>>> import numpy as np
>>> np.set_printoptions(precision=2, suppress=True, linewidth=140, floatmode="fixed")
>>> feats = np.array([[6.0, 3.0, 8.0, -9.0, -1.0],
...     [3.0, 14.0, 24.0, -27.0, -3.0],
...     [8.0, 24.0, 69.0, -72.0, -8.0],
...     [-9.0, -27.0, -72.0, 86.0, 9.0],
...     [-1.0, -3.0, -8.0, 9.0, 6.0]])
>>> print(feats)
[[  6.00   3.00   8.00  -9.00  -1.00]
 [  3.00  14.00  24.00 -27.00  -3.00]
 [  8.00  24.00  69.00 -72.00  -8.00]
 [ -9.00 -27.00 -72.00  86.00   9.00]
 [ -1.00  -3.00  -8.00   9.00   6.00]]
>>> x0 = np.ones(5)
>>> for _ in range(7):
...     x0 = feats @ x0
...     x0 /= np.linalg.norm(x0)
...     print(round(x0 @ feats @ x0, 2))
... 
136.41
160.97
161.0
161.0
161.0
161.0
161.0
>>> round(np.linalg.eigvalsh(feats)[-1], 2)
np.float64(161.0)
>>> f, v = feats[3], feats[4]
>>> f @ f
np.float64(13471.0)
>>> f @ v
np.float64(1494.0)
>>> p = (f @ v) / (f @ f) * f
>>> np.round(np.linalg.norm(f + v) ** 2 + np.linalg.norm(f - v) ** 2, 2)
np.float64(27324.0)
>>> np.round(v - p, 2) + 0
array([ 0.00, -0.01, -0.01, -0.54,  5.00])
>>> p
array([-1.00, -2.99, -7.99,  9.54,  1.00])
>>> np.outer(f, v)
array([[   9.00,   27.00,   72.00,  -81.00,  -54.00],
       [  27.00,   81.00,  216.00, -243.00, -162.00],
       [  72.00,  216.00,  576.00, -648.00, -432.00],
       [ -86.00, -258.00, -688.00,  774.00,  516.00],
       [  -9.00,  -27.00,  -72.00,   81.00,   54.00]])
>>> round(float((v - p) @ f), 2)
-0.0
>>> vals, evecs = np.linalg.eigh(feats)
>>> np.linalg.eigvalsh(feats + 4 * np.eye(5))
array([  9.00,   9.00,   9.00,   9.00, 165.00])
>>> np.round(evecs.T @ evecs, 2) + 0
array([[1.00, 0.00, 0.00, 0.00, 0.00],
       [0.00, 1.00, 0.00, 0.00, 0.00],
       [0.00, 0.00, 1.00, 0.00, 0.00],
       [0.00, 0.00, 0.00, 1.00, 0.00],
       [0.00, 0.00, 0.00, 0.00, 1.00]])
>>> np.abs(evecs[:, -1])
array([0.08, 0.24, 0.64, 0.72, 0.08])
>>> (vals > 1e-8).sum(), (vals < -1e-8).sum()
(np.int64(5), np.int64(0))
>>> vals
array([  5.00,   5.00,   5.00,   5.00, 161.00])
>>> t3 = np.stack([feats, -1 * feats, feats[::-1]])
>>> t3.shape
(3, 5, 5)
>>> np.linalg.matrix_rank(t3.reshape(3, -1))
np.int64(2)
>>> F = np.loadtxt("arr.csv", delimiter=",")
>>> F
array([[0.12, 0.12, 0.25, 0.25, 0.00, 0.00, 0.25],
       [0.00, 0.25, 0.25, 0.00, 0.00, 0.25, 0.25],
       [0.12, 0.00, 0.25, 0.25, 0.25, 0.00, 0.12],
       [0.00, 0.00, 0.17, 0.17, 0.33, 0.00, 0.33],
       [0.00, 0.25, 0.25, 0.00, 0.25, 0.00, 0.25],
       [0.22, 0.22, 0.11, 0.00, 0.00, 0.22, 0.22],
       [0.12, 0.25, 0.25, 0.00, 0.00, 0.00, 0.38]])
>>> rng = np.random.default_rng(100429)
>>> idx = rng.permutation(7)
>>> out = F[:, idx] * rng.choice([-1, 1], 7)
>>> out
array([[-0.00, -0.25,  0.00,  0.12, -0.25,  0.12,  0.25],
       [-0.00, -0.25,  0.25,  0.00, -0.25,  0.25,  0.00],
       [-0.25, -0.12,  0.00,  0.12, -0.25,  0.00,  0.25],
       [-0.33, -0.33,  0.00,  0.00, -0.17,  0.00,  0.17],
       [-0.25, -0.25,  0.00,  0.00, -0.25,  0.25,  0.00],
       [-0.00, -0.22,  0.22,  0.22, -0.11,  0.22,  0.00],
       [-0.00, -0.38,  0.00,  0.12, -0.25,  0.25,  0.00]])
>>> Uu, _, VT = np.linalg.svd(F.T @ out)
>>> np.round(np.linalg.lstsq(F, out)[0], 2) + 0
array([[ 0.00,  0.00,  0.00,  1.00,  0.00,  0.00,  0.00],
       [ 0.00,  0.00,  0.00,  0.00,  0.00,  1.00,  0.00],
       [ 0.00,  0.00,  0.00,  0.00, -1.00,  0.00,  0.00],
       [ 0.00,  0.00,  0.00,  0.00,  0.00,  0.00,  1.00],
       [-1.00,  0.00,  0.00,  0.00,  0.00,  0.00,  0.00],
       [ 0.00,  0.00,  1.00,  0.00,  0.00,  0.00,  0.00],
       [ 0.00, -1.00,  0.00,  0.00,  0.00,  0.00,  0.00]])
>>> print(idx)
[4 6 5 0 2 1 3]
>>> X = np.load("m.npy")
>>> X
array([[1, 3, 3, 2, 2, 0, 1, 1, 0, 1, 3, 0, 0, 3, 2],
       [2, 1, 3, 2, 3, 1, 0, 2, 1, 1, 2, 0, 0, 0, 1],
       [1, 1, 2, 1, 3, 2, 2, 1, 1, 1, 0, 0, 0, 0, 3],
       [1, 3, 0, 2, 2, 2, 1, 1, 1, 1, 0, 1, 3, 0, 2],
       [3, 0, 3, 2, 2, 3, 3, 0, 0, 2, 2, 1, 1, 0, 2],
       [3, 1, 1, 0, 1, 2, 3, 1, 1, 1, 3, 0, 0, 1, 3],
       [1, 3, 2, 3, 0, 0, 1, 3, 3, 3, 0, 1, 3, 3, 2],
       [2, 3, 2, 3, 3, 3, 1, 2, 2, 3, 0, 3, 2, 1, 1],
       [2, 3, 0, 0, 3, 0, 1, 1, 1, 3, 0, 3, 1, 1, 2],
       [0, 1, 3, 2, 3, 1, 3, 1, 3, 0, 0, 2, 1, 1, 1],
       [2, 0, 0, 0, 2, 2, 0, 0, 2, 2, 2, 2, 2, 3, 1],
       [2, 0, 3, 0, 2, 3, 1, 0, 1, 0, 1, 3, 3, 3, 2],
       [0, 1, 1, 1, 2, 2, 2, 3, 2, 2, 1, 1, 0, 1, 1]])
>>> Uu, sig, VT = np.linalg.svd(X, full_matrices=False)
>>> np.abs(VT[0])
array([0.26, 0.27, 0.31, 0.25, 0.36, 0.28, 0.25, 0.21, 0.24, 0.27, 0.17, 0.23, 0.22, 0.22, 0.29])
>>> Uu.shape, sig.shape, VT.shape
((13, 13), (13,), (13, 15))
>>> np.abs(Uu[:, 0]).round(6).argmax()
np.int64(7)
>>> np.cumsum(sig ** 2) / np.sum(sig ** 2)
array([0.69, 0.77, 0.82, 0.87, 0.91, 0.93, 0.95, 0.97, 0.98, 0.99, 0.99, 1.00, 1.00])
>>> out = X[0, 0] * X[1:] - np.outer(X[1:, 0], X[0])
>>> out
array([[ 0, -5, -3, -2, -1,  1, -2,  0,  1, -1, -4,  0,  0, -6, -3],
       [ 0, -2, -1, -1,  1,  2,  1,  0,  1,  0, -3,  0,  0, -3,  1],
       [ 0,  0, -3,  0,  0,  2,  0,  0,  1,  0, -3,  1,  3, -3,  0],
       [ 0, -9, -6, -4, -4,  3,  0, -3,  0, -1, -7,  1,  1, -9, -4],
       [ 0, -8, -8, -6, -5,  2,  0, -2,  1, -2, -6,  0,  0, -8, -3],
       [ 0,  0, -1,  1, -2,  0,  0,  2,  3,  2, -3,  1,  3,  0,  0],
       [ 0, -3, -4, -1, -1,  3, -1,  0,  2,  1, -6,  3,  2, -5, -3],
       [ 0, -3, -6, -4, -1,  0, -1, -1,  1,  1, -6,  3,  1, -5, -2],
       [ 0,  1,  3,  2,  3,  1,  3,  1,  3,  0,  0,  2,  1,  1,  1],
       [ 0, -6, -6, -4, -2,  2, -2, -2,  2,  0, -4,  2,  2, -3, -3],
       [ 0, -6, -3, -4, -2,  3, -1, -2,  1, -2, -5,  3,  3, -3, -2],
       [ 0,  1,  1,  1,  2,  2,  2,  3,  2,  2,  1,  1,  0,  1,  1]])
>>> print(X[:, 0] / X[0, 0])
[1.00 2.00 1.00 1.00 3.00 3.00 1.00 2.00 2.00 0.00 2.00 2.00 0.00]
>>> np.linalg.matrix_rank(out), np.linalg.matrix_rank(X)
(np.int64(12), np.int64(13))
>>> x0 = np.array([0, 3, 1, 0, 1, 1, 1, 1, 0, 1, 3, 2, 1, 2, 3])
>>> np.einsum("ij,j->i", out, x0)
array([-54, -15, -11, -86, -82,  -3, -40, -44,  24, -49, -43,  25])
>>> (out @ x0).argmax()
np.int64(11)
>>> out @ np.eye(15)[2]
array([-3.00, -1.00, -3.00, -6.00, -8.00, -1.00, -4.00, -6.00,  3.00, -6.00, -3.00,  1.00])
>>> out @ np.ones(15)
array([-25.00,  -4.00,  -2.00, -42.00, -45.00,   6.00, -13.00, -23.00,  22.00, -24.00, -20.00,  20.00])
>>> (out * x0).sum(axis=1)
array([-54, -15, -11, -86, -82,  -3, -40, -44,  24, -49, -43,  25])
>>> f = np.array([1, 0])
>>> np.cross(X[10, :3], X[2, :3])
array([ 0, -4,  2])
>>> np.correlate(X[10], X[2], "full")
array([ 6,  0,  0,  0,  6,  8,  2,  2, 10, 12, 16, 12, 16, 21, 19, 14, 16, 20, 25, 24, 24, 25, 24, 21, 14, 11,  7,  4,  1])
>>> np.convolve(X[10], f)
array([2, 0, 0, 0, 2, 2, 0, 0, 2, 2, 2, 2, 2, 3, 1, 0])
>>> np.polyval(f, X[10])
array([2, 0, 0, 0, 2, 2, 0, 0, 2, 2, 2, 2, 2, 3, 1])
>>> M = np.loadtxt("case9.csv", delimiter=",")
>>> M
array([[-0.05, -0.08,  0.23,  0.62,  0.18,  0.62, -0.13,  0.23, -0.02,  0.21, -0.11],
       [ 0.20, -0.65,  0.14,  0.12,  0.18, -0.03, -0.04, -0.31,  0.47, -0.32,  0.21],
       [ 0.41,  0.28, -0.37,  0.36,  0.35,  0.02,  0.28, -0.39, -0.29, -0.23, -0.01],
       [-0.66, -0.02,  0.08, -0.11,  0.66, -0.12,  0.13, -0.11, -0.01, -0.10, -0.26],
       [ 0.20, -0.09, -0.15, -0.32,  0.06,  0.25, -0.13, -0.46,  0.16,  0.53, -0.47],
       [ 0.15, -0.53, -0.12,  0.21,  0.02, -0.48, -0.09,  0.25, -0.41,  0.15, -0.39],
       [ 0.15, -0.17, -0.22, -0.46,  0.15,  0.46, -0.23,  0.30, -0.25, -0.49, -0.13],
       [ 0.20,  0.32, -0.06,  0.05,  0.40, -0.29, -0.72,  0.16,  0.22,  0.07,  0.12],
       [ 0.41, -0.02,  0.29, -0.29,  0.42, -0.02,  0.46,  0.36,  0.03,  0.32,  0.21],
       [ 0.25,  0.25,  0.70, -0.01, -0.09, -0.11, -0.04, -0.11, -0.03, -0.34, -0.49],
       [-0.05, -0.13,  0.35, -0.13,  0.06,  0.05, -0.28, -0.39, -0.62,  0.15,  0.43]])
>>> idx = rng.permutation(11)
>>> idx
array([ 0,  3,  8,  1,  6,  9,  4,  2,  5, 10,  7])
>>> out = M[idx][:, idx]
>>> np.diag(out)
array([-0.05, -0.11,  0.03, -0.65, -0.23, -0.34,  0.06, -0.37, -0.48,  0.43,  0.16])
>>> np.round(np.linalg.det(out), 2), round(np.linalg.det(M[idx]), 2)
(np.float64(1.0), np.float64(-1.0))
>>> np.sort(np.abs(np.linalg.eigvals(out)))
array([1.00, 1.00, 1.00, 1.00, 1.00, 1.00, 1.00, 1.00, 1.00, 1.00, 1.00])
>>> print(out)
[[-0.05  0.62 -0.02 -0.08 -0.13  0.21  0.18  0.23  0.62 -0.11  0.23]
 [-0.66 -0.11 -0.01 -0.02  0.13 -0.10  0.66  0.08 -0.12 -0.26 -0.11]
 [ 0.41 -0.29  0.03 -0.02  0.46  0.32  0.42  0.29 -0.02  0.21  0.36]
 [ 0.20  0.12  0.47 -0.65 -0.04 -0.32  0.18  0.14 -0.03  0.21 -0.31]
 [ 0.15 -0.46 -0.25 -0.17 -0.23 -0.49  0.15 -0.22  0.46 -0.13  0.30]
 [ 0.25 -0.01 -0.03  0.25 -0.04 -0.34 -0.09  0.70 -0.11 -0.49 -0.11]
 [ 0.20 -0.32  0.16 -0.09 -0.13  0.53  0.06 -0.15  0.25 -0.47 -0.46]
 [ 0.41  0.36 -0.29  0.28  0.28 -0.23  0.35 -0.37  0.02 -0.01 -0.39]
 [ 0.15  0.21 -0.41 -0.53 -0.09  0.15  0.02 -0.12 -0.48 -0.39  0.25]
 [-0.05 -0.13 -0.62 -0.13 -0.28  0.15  0.06  0.35  0.05  0.43 -0.39]
 [ 0.20  0.05  0.22  0.32 -0.72  0.07  0.40 -0.06 -0.29  0.12  0.16]]
